>>> import numpy as np
>>> import numpy.linalg as la
>>> np.set_printoptions(precision=2, suppress=True, linewidth=200, legacy="1.25")
>>> tidy = lambda a: np.round(a, 2) + 0
>>> M = np.array([[-2, 3], [-2, 0], [-2, 0]])
>>> P = M @ la.solve(M.T @ M, M.T)
>>> print(tidy(P))
[[1.  0.  0. ]
 [0.  0.5 0.5]
 [0.  0.5 0.5]]
>>> print(tidy((np.eye(3) - P) @ M))
[[0. 0.]
 [0. 0.]
 [0. 0.]]
>>> O, r_ = la.qr(M)
>>> print(np.allclose(r_.T @ r_, M.T @ M))
True
>>> print(tidy(O @ r_))
[[-2.  3.]
 [-2.  0.]
 [-2.  0.]]
>>> print(tidy(O))
[[-0.58  0.82]
 [-0.58 -0.41]
 [-0.58 -0.41]]
>>> print(tidy(np.trace(O @ O.T)))
2.0
>>> rng = np.random.default_rng(692)
>>> lab = rng.permutation(2)
>>> B = M[:, lab] * rng.choice([-1, 1], 2)
>>> print(B)
[[2 3]
 [2 0]
 [2 0]]
>>> U, _, VT = la.svd(M.T @ B)
>>> print(tidy(la.lstsq(M, B)[0]))
[[-1.  0.]
 [ 0.  1.]]
>>> data = np.load("sample18.npy")
>>> print(data)
[[  0.1  -0.5   0.2 -14. ]
 [  0.9  -0.8   0.3 -18. ]
 [  1.3  -0.6  -0.8  22. ]
 [  0.4  -0.5  -1.5  24. ]]
>>> print(tidy(data - data[0]))
[[ 0.   0.   0.   0. ]
 [ 0.8 -0.3  0.1 -4. ]
 [ 1.2 -0.1 -1.  36. ]
 [ 0.3  0.  -1.7 38. ]]
>>> print(la.matrix_rank(data))
4
>>> print(np.abs(data).max())
24.0
>>> print(tidy(la.svd(data, compute_uv=False)))
[39.78  1.98  0.74  0.11]
>>> print(tidy(data.mean(axis=0)))
[ 0.68 -0.6  -0.45  3.5 ]
>>> print(data.shape)
(4, 4)
>>> vec = np.array([-4, 1, -1, -1])
>>> h = np.maximum(data @ vec, 0)
>>> print(tidy(np.maximum(data @ vec, 0) - np.maximum(-data @ vec, 0)))
[ 12.9  13.3 -27.  -24.6]
>>> print(tidy(h))
[12.9 13.3  0.   0. ]
>>> P = np.triu(np.array([[1, 3, 0, 1], [3, 2, -2, 1], [-2, 1, -1, -2], [3, 2, 2, 2]]), 1) + np.eye(4)
>>> B = P @ data @ la.inv(P)
>>> print(la.matrix_rank(B))
4
>>> print(tidy(np.poly(B)))
[  1.   -22.5   -5.55 -13.73   6.39]
>>> print(tidy(B))
[[  3.2 -13.  -26.4 -87. ]
 [ -1.3   3.8   8.  -24.5]
 [  0.5  -1.1   0.  -25.4]
 [  0.4  -1.7  -4.9  15.5]]
>>> print(tidy(np.abs(la.svd(data)[2][-1])))
[0.39 0.73 0.56 0.03]
>>> print(la.cond(data) > 100)
True
>>> print(tidy(la.norm(data, 2) / la.norm(data)))
1.0
>>> X = np.load("m.npy")
>>> print(X)
[[0 2 1]
 [0 3 1]
 [0 0 0]]
>>> # null space of dimension 1
>>> U, sigma, VT = la.svd(X)
>>> evecs = VT[:(sigma > 1e-8).sum()]
>>> vec = X[0] + 3 * X[1] + rng.integers(2) * np.eye(3)[2]
>>> print(vec)
[ 0. 11.  4.]
>>> print(tidy(la.norm(vec - evecs.T @ evecs @ vec)))
0.0
>>> print(tidy(np.diag(evecs.T @ evecs)))
[0. 1. 1.]
>>> print(tidy(np.sort(la.eigvals(X))))
[0. 0. 3.]
>>> print(la.matrix_rank(X - X[0, 0] * np.eye(3)))
2
>>> print(X @ X)
[[0 6 2]
 [0 9 3]
 [0 0 0]]
>>> E = np.array([[0.0, 1.0, 1.0], [1.0, 0.0, 1.0], [1.0, 1.0, 0.0]])
>>> def softmax(z):
...     e = np.exp(z - z.max(axis=-1, keepdims=True))
...     return e / e.sum(axis=-1, keepdims=True)
... 
>>> print(tidy(softmax(E[0] + 3)))
[0.16 0.42 0.42]
>>> print(softmax(E).sum(axis=1))
[1. 1. 1.]
>>> scores = E @ E.T / np.sqrt(3)
>>> print(tidy(softmax(scores + np.triu(np.full(scores.shape, -np.inf), 1))))
[[1.   0.   0.  ]
 [0.36 0.64 0.  ]
 [0.26 0.26 0.47]]
>>> print(tidy(softmax(scores)))
[[0.47 0.26 0.26]
 [0.26 0.47 0.26]
 [0.26 0.26 0.47]]
>>> print(tidy(softmax(scores)[0] @ E))
[0.53 0.74 0.74]
>>> vec = np.array([2, 0, -1])
>>> h = np.maximum(E @ vec, 0)
>>> print(E.T @ h)
[3. 2. 1.]
>>> print(np.maximum(E @ (3 * vec), 0))
[0. 3. 6.]
>>> B = la.inv(E)
>>> print(np.allclose(B, E.T))
False
>>> print(B)
[[-0.5  0.5  0.5]
 [ 0.5 -0.5  0.5]
 [ 0.5  0.5 -0.5]]
>>> print(tidy(la.det(E) * B))
[[-1.  1.  1.]
 [ 1. -1.  1.]
 [ 1.  1. -1.]]
>>> print(E @ B)
[[1. 0. 0.]
 [0. 1. 0.]
 [0. 0. 1.]]
>>> print(tidy(la.det(E) * la.det(B)))
1.0
>>> P = np.triu(np.array([[-1, 2, 1], [1, -1, -3], [3, 3, -1]]), 1) + np.eye(3)
>>> B = P @ E @ la.inv(P)
>>> print(tidy(la.det(B)))
2.0
>>> print(P @ E - E @ P)
[[ 3.  1.  5.]
 [-3. -5. -1.]
 [ 0. -2.  2.]]
>>> print(la.matrix_rank(B))
3
>>> print(np.trace(B), np.trace(E))
0.0 0.0
>>> w, evecs = la.eig(E)
>>> print(tidy(np.sort(la.eigvals(la.inv(E)))))
[-1.  -1.   0.5]
>>> print(tidy(np.sort(la.eigvals(E @ E))))
[1. 1. 4.]
>>> F = np.loadtxt("mat.csv", delimiter=",")
>>> print(F)
[[-3.94 -0.08 -1.84]
 [-1.79 -0.56  0.7 ]
 [ 3.56  1.06  1.92]
 [-1.49  1.42  2.46]
 [ 5.47 -0.14  1.46]
 [ 5.97 -0.85 -0.88]
 [-1.37 -0.53  1.19]
 [ 2.   -0.71  0.54]
 [-2.56  0.06  1.17]
 [-0.45 -0.09 -0.6 ]
 [-5.03 -0.47  1.78]
 [ 5.29 -1.34 -0.08]
 [ 0.66 -0.66  0.72]
 [-4.6   0.87  2.31]
 [-0.17 -0.63 -1.49]
 [-2.1  -0.21 -0.17]
 [ 2.11 -0.24  0.64]
 [ 4.96  0.65  1.23]
 [ 3.17 -0.57 -0.32]
 [ 1.03  0.29  0.42]
 [-4.05 -0.53 -0.94]
 [ 0.35  0.09  0.26]
 [-3.19  0.71 -0.18]]
>>> f, r1 = F[4], F[21]
>>> print(tidy(f @ r1))
2.28
>>> print(tidy(f @ f))
32.07
>>> p = (f @ r1) / (f @ f) * f
>>> print(tidy(p))
[ 0.39 -0.01  0.1 ]
>>> Xc = F - F.mean(axis=0)
>>> evecs = la.svd(Xc)[2][:1]
>>> B = Xc - Xc @ evecs.T @ evecs
>>> print(tidy(np.diag(evecs.T @ evecs)))
[1. 0. 0.]
>>> print(tidy(B.std(axis=0)))
[0.03 0.65 1.14]
>>> m1 = np.loadtxt("layer12.csv", delimiter=",")
>>> print(tidy(m1))
[[ 0.8   0.19  0.35]
 [ 0.19  0.82 -0.33]
 [ 0.35 -0.33  0.38]]
>>> # symmetric, so the eigenvalues are real
>>> U, sigma, VT = la.svd(m1)
>>> evecs = VT[:(sigma > 1e-8).sum()]
>>> vec = m1[0] + 4 * m1[1] + rng.integers(2) * np.eye(3)[0]
>>> print(tidy(vec))
[ 1.55  3.48 -0.97]
>>> print(tidy(la.norm(vec - evecs.T @ evecs @ vec)))
0.0
>>> print(np.allclose(evecs.T @ evecs @ vec, vec))
True
>>> print(tidy(evecs.T @ evecs))
[[ 0.8   0.19  0.35]
 [ 0.19  0.82 -0.33]
 [ 0.35 -0.33  0.38]]
>>> print(tidy(np.diag(evecs.T @ evecs)))
[0.8  0.82 0.38]
>>> feats = np.loadtxt("w.csv", delimiter=",")
>>> print(tidy(feats))
[[-0.37  0.39 -0.85]
 [ 0.78 -0.36 -0.51]
 [-0.51 -0.85 -0.17]]
>>> B = X + rng.integers(-2, 3, (3, 2)) @ rng.integers(-2, 3, (2, 3))
>>> print(B)
[[ 4  4  1]
 [-4  1  5]
 [ 2  1 -2]]
>>> print(np.abs(B - X).sum(axis=1))
[ 6 10  5]
>>> print(B - X)
[[ 4  2  0]
 [-4 -2  4]
 [ 2  1 -2]]
>>> arr = np.load("case10.npy")
>>> print(arr)
[[ 4 -2  4]
 [-2  1 -2]
 [ 4 -2  4]]
>>> U, sigma, VT = la.svd(arr)
>>> print(tidy(sigma))
[9. 0. 0.]
>>> print(np.argmax(sigma[:-1] / (sigma[1:] + 1e-6)) + 1)
1
>>> B = U[:, :1] @ np.diag(sigma[:1]) @ VT[:1]
>>> print(tidy(B))
[[ 4. -2.  4.]
 [-2.  1. -2.]
 [ 4. -2.  4.]]
>>> print(tidy(np.abs(arr - B).max()))
0.0
>>> print(tidy(la.norm(arr - B, 2)), tidy(sigma[1]))
0.0 0.0
>>> print(tidy(la.norm(arr - B) / la.norm(arr)))
0.0
>>> print(la.matrix_rank(arr, rtol=0.1))
1
